$ python -q
>>> import numpy as np
>>> import numpy.linalg as la
>>> np.set_printoptions(precision=3, suppress=True, linewidth=120)
>>> K = np.loadtxt("out1.csv", delimiter=",")
>>> K
array([[-0.161,  0.507, -0.192, -0.362,  0.055,  0.117, -0.401, -0.124, -0.097, -0.005, -0.142, -0.143,  0.248],
       [-0.161,  0.055, -0.165,  0.141,  0.198, -0.275, -0.512, -0.296,  0.219, -0.052,  0.478, -0.146, -0.25 ],
       [ 0.257,  0.12 , -0.478,  0.213,  0.116,  0.133, -0.099,  0.644,  0.025, -0.298, -0.089, -0.247, -0.071],
       [ 0.   , -0.035, -0.005, -0.096,  0.256,  0.231, -0.31 ,  0.192, -0.015,  0.045, -0.018,  0.684, -0.438],
       [-0.129,  0.183,  0.083,  0.253, -0.574, -0.247, -0.15 ,  0.053,  0.244, -0.461, -0.054,  0.164,  0.042],
       [-0.032,  0.428, -0.453, -0.001,  0.103, -0.025,  0.314, -0.211, -0.029,  0.042,  0.015,  0.384,  0.283],
       [ 0.161,  0.084,  0.121,  0.34 ,  0.174,  0.087,  0.085, -0.208, -0.647, -0.425,  0.321,  0.05 ,  0.017],
       [ 0.354, -0.434, -0.33 , -0.279, -0.331,  0.312, -0.128, -0.201,  0.122, -0.175,  0.3  ,  0.161,  0.251],
       [-0.676, -0.185,  0.115,  0.071,  0.108,  0.38 , -0.051,  0.283,  0.005, -0.098,  0.245,  0.012,  0.405],
       [ 0.161, -0.02 ,  0.009,  0.005,  0.478,  0.02 ,  0.265, -0.062,  0.498, -0.103,  0.207, -0.186,  0.102],
       [ 0.097, -0.346, -0.078,  0.113,  0.265, -0.576, -0.269,  0.134, -0.135,  0.076, -0.175,  0.216,  0.498],
       [-0.418, -0.378, -0.443, -0.026,  0.094, -0.055,  0.178, -0.29 , -0.084, -0.304, -0.391, -0.09 , -0.285],
       [-0.129,  0.114, -0.024,  0.135,  0.024, -0.138,  0.307,  0.079,  0.316, -0.092,  0.135,  0.364, -0.015],
       [-0.064, -0.047, -0.334,  0.576, -0.22 ,  0.159, -0.026, -0.057, -0.04 ,  0.584,  0.1  , -0.044, -0.016],
       [ 0.161,  0.014,  0.207,  0.41 ,  0.175,  0.387, -0.234, -0.345,  0.271, -0.116, -0.483,  0.057,  0.172]])
>>> rng = np.random.default_rng(6235)
>>> A2 = K + rng.integers(-2, 3, (15, 2)) @ rng.integers(-2, 3, (2, 13))
>>> A2
array([[ 1.839, -1.493, -0.192,  3.638,  2.055,  4.117, -4.401,  3.876, -0.097, -2.005, -4.142,  1.857, -1.752],
       [-1.161, -1.945, -1.165, -1.859,  1.198, -0.275, -0.512, -2.296, -0.781, -0.052,  0.478,  0.854,  1.75 ],
       [ 1.257, -3.88 , -1.478,  2.213,  3.116,  4.133, -4.099,  2.644, -0.975, -2.298, -4.089,  2.753, -0.071],
       [ 1.   , -1.035, -0.005,  1.904,  1.256,  2.231, -2.31 ,  2.192, -0.015, -0.955, -2.018,  1.684, -1.438],
       [ 0.871, -3.817, -0.917,  2.253,  2.426,  3.753, -4.15 ,  2.053, -0.756, -2.461, -4.054,  3.164,  0.042],
       [-2.032, -3.572, -2.453, -4.001,  2.103, -0.025,  0.314, -4.211, -2.029,  0.042,  0.015,  2.384,  4.283],
       [ 1.161,  5.084,  2.121,  2.34 , -2.826, -1.913,  2.085,  1.792,  1.353,  0.575,  2.321, -2.95 , -2.983],
       [ 0.354,  5.566,  1.67 , -0.279, -4.331, -3.688,  3.872, -0.201,  2.122,  1.825,  4.3  , -3.839, -1.749],
       [-3.676, -0.185, -0.885, -5.929, -0.892, -3.62 ,  3.949, -5.717, -0.995,  1.902,  4.245, -0.988,  4.405],
       [ 0.161, -6.02 , -1.991,  0.005,  4.478,  4.02 , -3.735, -0.062, -1.502, -2.103, -3.793,  3.814,  2.102],
       [ 1.097, -1.346, -0.078,  2.113,  1.265,  1.424, -2.269,  2.134, -0.135, -0.924, -2.175,  1.216, -0.502],
       [-2.418, -1.378, -1.443, -4.026,  0.094, -2.055,  2.178, -4.29 , -1.084,  0.696,  1.609, -0.09 ,  2.715],
       [-2.129, -3.886, -2.024, -3.865,  2.024, -0.138,  0.307, -3.921, -1.684, -0.092,  0.135,  2.364,  3.985],
       [-1.064,  3.953,  0.666, -1.424, -3.22 , -3.841,  3.974, -2.057,  0.96 ,  2.584,  4.1  , -3.044, -0.016],
       [-1.839, -3.986, -1.793, -3.59 ,  2.175,  0.387, -0.234, -4.345, -1.729, -0.116, -0.483,  2.057,  4.172]])
>>> np.abs(A2 - K).sum(axis=1)
array([32., 13., 31., 16., 31., 26., 30., 34., 37., 34., 16., 23., 26., 31., 26.])
>>> la.matrix_rank(A2 - K, tol=1e-8)
np.int64(2)
>>> A2 = np.c_[K[:, :3] @ np.array([[-3, 2, 2], [-2, 0, 0], [-1, -3, -3]]), np.array([-1, -3, 3, 2, 2, 0, 3, -3, 1, -2, 3, 3, -1, 0, -3])]
>>> A2
array([[-0.339,  0.255,  0.255, -1.   ],
       [ 0.537,  0.172,  0.172, -3.   ],
       [-0.534,  1.95 ,  1.95 ,  3.   ],
       [ 0.075,  0.016,  0.016,  2.   ],
       [-0.063, -0.506, -0.506,  2.   ],
       [-0.307,  1.294,  1.294,  0.   ],
       [-0.772, -0.042, -0.042,  3.   ],
       [ 0.137,  1.699,  1.699, -3.   ],
       [ 2.282, -1.697, -1.697,  1.   ],
       [-0.45 ,  0.296,  0.296, -2.   ],
       [ 0.48 ,  0.427,  0.427,  3.   ],
       [ 2.453,  0.493,  0.493,  3.   ],
       [ 0.183, -0.184, -0.184, -1.   ],
       [ 0.622,  0.874,  0.874,  0.   ],
       [-0.719, -0.301, -0.301, -3.   ]])
>>> la.matrix_rank(np.c_[K, A2])
np.int64(14)
>>> la.norm(la.qr(K)[0].T @ A2, axis=0) ** 2 / ((A2 ** 2).sum(axis=0) + 1e-12)
array([1.   , 1.   , 1.   , 0.928])
>>> np.round(la.lstsq(K, A2[:, 0])[0], 3) + 0
array([-3., -2., -1.,  0.,  0.,  0.,  0.,  0.,  0.,  0.,  0.,  0.,  0.])
>>> np.round(la.norm(A2 - K @ la.lstsq(K, A2)[0], axis=0), 3) + 0
array([0.   , 0.   , 0.   , 2.374])
